$ ipython --no-banner

In [1]: import numpy as np

In [2]: np.set_printoptions(precision=2, suppress=True, linewidth=140)

In [3]: def rd(a):
   ...:     return np.round(a, 2) + 0
   ...: 

In [4]: data = np.load("mat.npy")

In [5]: rd(data)
Out[5]: 
array([[-1.34,  0.35,  0.04,  0.15,  0.  ,  0.08,  0.29,  0.07],
       [ 0.35, -1.16, -0.05,  0.3 ,  0.04,  0.08, -0.39, -0.48],
       [ 0.04, -0.05, -1.59, -0.09,  0.46, -0.12,  0.1 , -0.01],
       [ 0.15,  0.3 , -0.09, -1.7 , -0.17, -0.27, -0.03, -0.32],
       [ 0.  ,  0.04,  0.46, -0.17, -1.41,  0.  , -0.07,  0.05],
       [ 0.08,  0.08, -0.12, -0.27,  0.  , -1.12, -0.02, -0.13],
       [ 0.29, -0.39,  0.1 , -0.03, -0.07, -0.02, -1.28,  0.03],
       [ 0.07, -0.48, -0.01, -0.32,  0.05, -0.13,  0.03, -0.4 ]])

In [6]: rd(data @ np.linalg.pinv(data) @ data)
Out[6]: 
array([[-1.34,  0.35,  0.04,  0.15,  0.  ,  0.08,  0.29,  0.07],
       [ 0.35, -1.16, -0.05,  0.3 ,  0.04,  0.08, -0.39, -0.48],
       [ 0.04, -0.05, -1.59, -0.09,  0.46, -0.12,  0.1 , -0.01],
       [ 0.15,  0.3 , -0.09, -1.7 , -0.17, -0.27, -0.03, -0.32],
       [ 0.  ,  0.04,  0.46, -0.17, -1.41,  0.  , -0.07,  0.05],
       [ 0.08,  0.08, -0.12, -0.27,  0.  , -1.12, -0.02, -0.13],
       [ 0.29, -0.39,  0.1 , -0.03, -0.07, -0.02, -1.28,  0.03],
       [ 0.07, -0.48, -0.01, -0.32,  0.05, -0.13,  0.03, -0.4 ]])

In [7]: np.abs(np.diag(np.linalg.qr(data)[1])) > 1e-9
Out[7]: array([ True,  True,  True,  True,  True,  True,  True, False])

In [8]: rd(np.trace(np.linalg.pinv(data) @ data))
Out[8]: np.float64(7.0)

In [9]: np.unique(data.round(6), axis=0).shape
Out[9]: (8, 8)
